% python3 -q
>>> import numpy as np
>>> from numpy import linalg as LA
>>> np.set_printoptions(suppress=True, linewidth=100)
>>> rnd = lambda a: np.round(a, 2) + 0
>>> r0 = np.array([1, 0, 1, -2, -1, 2, -1, -1, 0, 2, -1, 1])
>>> r1 = np.array([-1, -2, 3, 0, -3, 0, -1, 0, 1])
>>> mat = np.outer(r0, r1)
>>> mat
array([[-1, -2,  3,  0, -3,  0, -1,  0,  1],
       [ 0,  0,  0,  0,  0,  0,  0,  0,  0],
       [-1, -2,  3,  0, -3,  0, -1,  0,  1],
       [ 2,  4, -6,  0,  6,  0,  2,  0, -2],
       [ 1,  2, -3,  0,  3,  0,  1,  0, -1],
       [-2, -4,  6,  0, -6,  0, -2,  0,  2],
       [ 1,  2, -3,  0,  3,  0,  1,  0, -1],
       [ 1,  2, -3,  0,  3,  0,  1,  0, -1],
       [ 0,  0,  0,  0,  0,  0,  0,  0,  0],
       [-2, -4,  6,  0, -6,  0, -2,  0,  2],
       [ 1,  2, -3,  0,  3,  0,  1,  0, -1],
       [-1, -2,  3,  0, -3,  0, -1,  0,  1]])
>>> # looks like rank 1
>>> w1 = np.array([[2, 1, 1, 4],
...     [2, 2, 3, 4],
...     [0, 2, 1, 4],
...     [3, 3, 4, 5],
...     [3, 1, 1, 3],
...     [5, 5, 2, 2],
...     [1, 0, 1, 1],
...     [1, 3, 4, 1],
...     [5, 2, 4, 5]])
>>> c = np.array([1, -4, -8, -7])
>>> hid = np.maximum(mat @ w1 + c, 0)
>>> (hid > 0).astype(int)
array([[0, 0, 0, 0],
       [1, 0, 0, 0],
       [0, 0, 0, 0],
       [1, 0, 0, 1],
       [1, 0, 0, 0],
       [0, 0, 0, 0],
       [1, 0, 0, 0],
       [1, 0, 0, 0],
       [1, 0, 0, 0],
       [0, 0, 0, 0],
       [1, 0, 0, 0],
       [0, 0, 0, 0]])
>>> LA.matrix_rank(hid)
np.int64(2)
>>> rnd((hid > 0).mean(axis=0))
array([0.58, 0.  , 0.  , 0.08])
>>> Z = np.array([[0, 0], [1, -2], [-1, 2], [-2, -1]])
>>> hid @ Z
array([[ 0,  0],
       [ 0,  0],
       [ 0,  0],
       [-6, -3],
       [ 0,  0],
       [ 0,  0],
       [ 0,  0],
       [ 0,  0],
       [ 0,  0],
       [ 0,  0],
       [ 0,  0],
       [ 0,  0]])
>>> w1 @ Z
array([[ -8,  -4],
       [ -9,  -2],
       [ -7,  -6],
       [-11,  -3],
       [ -6,  -3],
       [ -1,  -8],
       [ -3,   1],
       [ -3,   1],
       [-12,  -1]])
>>> LA.matrix_rank(mat, rtol=0.1)
np.int64(1)
>>> np.argsort(-LA.norm(mat, axis=0).round(6), kind="stable")[:3]
array([2, 4, 1])
>>> rnd(LA.norm(mat, 2) / LA.norm(mat))
np.float64(1.0)
>>> Uu, s, vt = LA.svd(mat)
>>> rnd(s)
array([21.79,  0.  ,  0.  ,  0.  ,  0.  ,  0.  ,  0.  ,  0.  ,  0.  ])
>>> other = Uu[:, :1] @ np.diag(s[:1]) @ vt[:1]
>>> rnd(np.abs(mat - other).max())
np.float64(0.0)
>>> rnd(LA.norm(mat - other, 2)), rnd(s[1])
(np.float64(0.0), np.float64(0.0))
>>> F = np.vander(np.arange(10) - 2, 4, increasing=True)
>>> F
array([[  1,  -2,   4,  -8],
       [  1,  -1,   1,  -1],
       [  1,   0,   0,   0],
       [  1,   1,   1,   1],
       [  1,   2,   4,   8],
       [  1,   3,   9,  27],
       [  1,   4,  16,  64],
       [  1,   5,  25, 125],
       [  1,   6,  36, 216],
       [  1,   7,  49, 343]])
>>> rk = LA.matrix_rank(mat)
>>> rk
np.int64(1)
>>> null = LA.svd(mat)[2][rk:].T
>>> np.allclose(mat @ null, 0)
True
>>> LA.matrix_rank(mat.T @ mat), LA.matrix_rank(mat @ mat.T)
(np.int64(1), np.int64(1))
>>> [int(LA.matrix_rank(mat[:, :j + 1])) for j in range(9)]
[1, 1, 1, 1, 1, 1, 1, 1, 1]
>>> [int(LA.matrix_rank(np.delete(mat, i, axis=0))) for i in range(12)]
[1, 1, 1, 1, 1, 1, 1, 1, 1, 1, 1, 1]
>>> rnd(null @ null.T)
array([[ 0.96, -0.08,  0.12,  0.  , -0.12,  0.  , -0.04,  0.  ,  0.04],
       [-0.08,  0.84,  0.24,  0.  , -0.24,  0.  , -0.08,  0.  ,  0.08],
       [ 0.12,  0.24,  0.64,  0.  ,  0.36,  0.  ,  0.12,  0.  , -0.12],
       [ 0.  ,  0.  ,  0.  ,  1.  ,  0.  ,  0.  ,  0.  ,  0.  ,  0.  ],
       [-0.12, -0.24,  0.36,  0.  ,  0.64,  0.  , -0.12,  0.  ,  0.12],
       [ 0.  ,  0.  ,  0.  ,  0.  ,  0.  ,  1.  ,  0.  ,  0.  ,  0.  ],
       [-0.04, -0.08,  0.12,  0.  , -0.12,  0.  ,  0.96,  0.  ,  0.04],
       [ 0.  ,  0.  ,  0.  ,  0.  ,  0.  ,  0.  ,  0.  ,  1.  ,  0.  ],
       [ 0.04,  0.08, -0.12,  0.  ,  0.12,  0.  ,  0.04,  0.  ,  0.96]])
>>> O, R = LA.qr(F)
>>> rnd(abs(R[0, 0])), rnd(LA.norm(F[:, 0]))
(np.float64(3.16), np.float64(3.16))
>>> rnd(R)
array([[  -3.16,   -7.91,  -45.85, -245.08],
       [   0.  ,    9.08,   45.41,  303.37],
       [   0.  ,    0.  ,   22.98,  172.34],
       [   0.  ,    0.  ,    0.  ,  -55.58]])
>>> O.shape, R.shape
((10, 4), (4, 4))
>>> rnd(np.trace(O @ O.T))
np.float64(4.0)
>>> rnd(O.T @ O)
array([[1., 0., 0., 0.],
       [0., 1., 0., 0.],
       [0., 0., 1., 0.],
       [0., 0., 0., 1.]])
>>> other = F / np.sqrt((F ** 2).mean(axis=1, keepdims=True))
>>> rnd(LA.norm(other, axis=1))
array([2., 2., 2., 2., 2., 2., 2., 2., 2., 2.])
>>> LA.matrix_rank(other) == LA.matrix_rank(F)
np.True_
>>> other = np.array([[3, 2, -2],
...     [1, 3, 4],
...     [3, 1, -1],
...     [0, -5, 0],
...     [-1, 4, 5],
...     [-2, -5, 3],
...     [5, -3, 4],
...     [-1, -1, 2],
...     [-3, -3, 4]])
>>> LA.matrix_rank(mat @ other)
np.int64(1)
>>> LA.matrix_rank(np.vstack([mat, other.T]))
np.int64(4)
>>> other @ mat
Traceback (most recent call last):
  File "<python-input-48>", line 1, in <module>
    other @ mat
    ~~~~~~^~~~~
ValueError: matmul: Input operand 1 has a mismatch in its core dimension 0, with gufunc signature (n?,k),(k,m?)->(n?,m?) (size 12 is different from 3)
>>> arr = np.loadtxt("m.csv", delimiter=",")
>>> rnd(arr)
array([[-0.38, -0.71, -0.29,  0.2 ,  0.47],
       [-0.1 , -0.23,  0.72,  0.61, -0.23],
       [ 0.87, -0.14,  0.04,  0.2 ,  0.43],
       [ 0.29, -0.44, -0.43,  0.1 , -0.73],
       [ 0.1 , -0.49,  0.47, -0.73, -0.05]])
>>> rnd(LA.svd(arr, compute_uv=False))
array([1., 1., 1., 1., 1.])
>>> Uu, s, vt = LA.svd(arr, full_matrices=False)
>>> rnd(np.cumsum(s ** 2) / np.sum(s ** 2))
array([0.2, 0.4, 0.6, 0.8, 1. ])
>>> rnd(s)
array([1., 1., 1., 1., 1.])
>>> np.allclose(Uu * s @ vt, arr)
True
>>> rnd(Uu.T @ Uu)
array([[1., 0., 0., 0., 0.],
       [0., 1., 0., 0., 0.],
       [0., 0., 1., 0., 0.],
       [0., 0., 0., 1., 0.],
       [0., 0., 0., 0., 1.]])
>>> Uu.shape, s.shape, vt.shape
((5, 5), (5,), (5, 5))
>>> rnd(Uu.T @ arr @ vt.T)
array([[1., 0., 0., 0., 0.],
       [0., 1., 0., 0., 0.],
       [0., 0., 1., 0., 0.],
       [0., 0., 0., 1., 0.],
       [0., 0., 0., 0., 1.]])
>>> F @ F
Traceback (most recent call last):
  File "<python-input-59>", line 1, in <module>
    F @ F
    ~~^~~
ValueError: matmul: Input operand 1 has a mismatch in its core dimension 0, with gufunc signature (n?,k),(k,m?)->(n?,m?) (size 10 is different from 4)
>>> gram = F.T @ F
>>> rnd(LA.eigvalsh(gram)[::-1])
array([189552.31,    163.05,     14.68,      2.97])
>>> gram
array([[    10,     25,    145,    775],
       [    25,    145,    775,   4693],
       [   145,    775,   4693,  28975],
       [   775,   4693,  28975, 184885]])
>>> np.diag(gram)
array([    10,    145,   4693, 184885])
>>> rnd(LA.svd(F, compute_uv=False) ** 2)
array([189552.31,    163.05,     14.68,      2.97])
>>> W0 = np.load("dump.npy")
>>> W0
array([[ 3, -4, -3,  5, -4,  2, -5, -1,  0, -1],
       [-5,  1, -1,  0, -5,  3, -2,  2,  1, -2],
       [ 3,  0,  0, -4,  0,  1,  0,  5, -1, -2],
       [ 3,  2, -5,  1, -5,  3, -4, -5,  5,  4],
       [-1,  1,  0, -3, -3, -4,  1, -4, -3,  1],
       [-4, -5, -5,  2, -4,  4,  5, -2,  5, -2],
       [ 3,  5, -5,  3,  4, -4, -2,  1, -2,  5],
       [ 8, -5, -2,  5,  1, -1, -3, -3, -1,  1]])
>>> # rows and columns are dependent
>>> Uu, s, vt = LA.svd(W0)
>>> evecs = vt[:(s > 1e-8).sum()]
>>> rng = np.random.default_rng(33)
>>> x0 = W0[1] + 5 * W0[6] + rng.integers(2) * np.eye(10)[9]
>>> x0
array([ 10.,  26., -26.,  15.,  15., -17., -12.,   7.,  -9.,  24.])
>>> rnd(np.diag(evecs.T @ evecs))
array([0.88, 0.69, 0.86, 0.8 , 0.74, 0.51, 0.74, 0.82, 0.61, 0.35])
>>> other = W0[0, 0] * W0[1:] - np.outer(W0[1:, 0], W0[0])
>>> other
array([[  0, -17, -18,  25, -35,  19, -31,   1,   3, -11],
       [  0,  12,   9, -27,  12,  -3,  15,  18,  -3,  -3],
       [  0,  18,  -6, -12,  -3,   3,   3, -12,  15,  15],
       [  0,  -1,  -3,  -4, -13, -10,  -2, -13,  -9,   2],
       [  0, -31, -27,  26, -28,  20,  -5, -10,  15, -10],
       [  0,  27,  -6,  -6,  24, -18,   9,   6,  -6,  18],
       [  0,  17,  18, -25,  35, -19,  31,  -1,  -3,  11]])
>>> LA.matrix_rank(other), LA.matrix_rank(W0)
(np.int64(6), np.int64(7))
>>> A = np.load("run12.npy")
>>> A
array([[ 1.92, -0.81, -2.52, -0.53, -2.04,  0.84],
       [-0.92,  2.66,  4.11, -0.07,  0.85, -0.85],
       [-0.38, -0.38, -0.74, -0.8 ,  0.82,  0.33],
       [ 1.22, -2.2 , -2.79, -0.44,  2.05, -0.52],
       [ 3.2 ,  3.05, -1.63,  0.52, -5.51,  1.48],
       [ 0.44,  0.07, -0.44,  0.91,  0.07,  0.15],
       [-1.65,  0.24, -1.43, -0.69,  3.18,  0.99],
       [ 0.25,  0.89,  0.53,  1.67, -4.15,  0.63],
       [-0.61,  0.49,  0.39, -0.62,  0.99, -0.7 ],
       [ 3.09,  0.31, -1.18,  2.12, -2.35,  3.52],
       [-1.6 , -0.13, -0.09, -1.34,  2.6 , -1.04],
       [-0.88,  0.  ,  0.36, -0.6 , -1.66, -0.21],
       [ 0.96,  1.73, -0.21,  0.23, -2.99,  0.09],
       [ 1.68, -2.95, -1.26,  0.06, -0.78, -0.19],
       [ 0.15,  0.67, -2.12, -0.41,  0.15,  0.02],
       [ 2.08,  0.63, -0.81,  0.45, -2.66,  1.73]])
>>> Uu, s = LA.svd(A)
Traceback (most recent call last):
  File "<python-input-79>", line 1, in <module>
    Uu, s = LA.svd(A)
    ^^^^^
ValueError: too many values to unpack (expected 2)
>>> Uu, s, vt = LA.svd(A, full_matrices=False)
>>> rnd(s)
array([12.29,  8.08,  4.2 ,  3.8 ,  2.49,  1.65])
>>> (s > 1e-8).sum()
np.int64(6)
>>> rnd(Uu.T @ Uu)
array([[1., 0., 0., 0., 0., 0.],
       [0., 1., 0., 0., 0., 0.],
       [0., 0., 1., 0., 0., 0.],
       [0., 0., 0., 1., 0., 0.],
       [0., 0., 0., 0., 1., 0.],
       [0., 0., 0., 0., 0., 1.]])
>>> rnd(Uu.T @ A @ vt.T)
array([[12.29,  0.  ,  0.  ,  0.  ,  0.  ,  0.  ],
       [ 0.  ,  8.08,  0.  ,  0.  ,  0.  ,  0.  ],
       [ 0.  ,  0.  ,  4.2 ,  0.  ,  0.  ,  0.  ],
       [ 0.  ,  0.  ,  0.  ,  3.8 ,  0.  ,  0.  ],
       [ 0.  ,  0.  ,  0.  ,  0.  ,  2.49,  0.  ],
       [ 0.  ,  0.  ,  0.  ,  0.  ,  0.  ,  1.65]])
>>> Uu.shape, s.shape, vt.shape
((16, 6), (6,), (6, 6))
>>> rnd(s / s[0])
array([1.  , 0.66, 0.34, 0.31, 0.2 , 0.13])
>>> rnd(np.sqrt((s ** 2).sum())), rnd(LA.norm(A))
(np.float64(16.04), np.float64(16.04))
>>> rnd(np.cumsum(s ** 2) / np.sum(s ** 2))
array([0.59, 0.84, 0.91, 0.97, 0.99, 1.  ])
>>> rnd(np.abs(vt[0]))
array([0.45, 0.18, 0.18, 0.2 , 0.78, 0.28])
>>> dist = LA.norm(A[:, None] - A[None], axis=-1)
>>> dist.shape
(16, 16)
>>> np.unravel_index(dist.round(6).argmax(), dist.shape)
(np.int64(4), np.int64(10))
>>> np.flatnonzero(dist[10] < dist.mean() / 2)
array([ 8, 10])
>>> Z = A[[7, 6]].astype(float)
>>> for _ in range(5):
...     lab = LA.norm(A[:, None] - Z, axis=-1).argmin(axis=1)
...     Z = np.array([A[lab == j].mean(axis=0) for j in range(2)])
... 
>>> lab
array([0, 1, 1, 1, 0, 1, 1, 0, 1, 0, 1, 1, 0, 0, 1, 0])
>>> rnd(Z[1] - Z[0])
array([-2.35, -0.25,  0.71, -1.1 ,  3.93, -1.36])
>>> rnd(Z)
array([[ 1.88,  0.41, -1.01,  0.65, -2.93,  1.16],
       [-0.47,  0.16, -0.31, -0.45,  1.01, -0.2 ]])
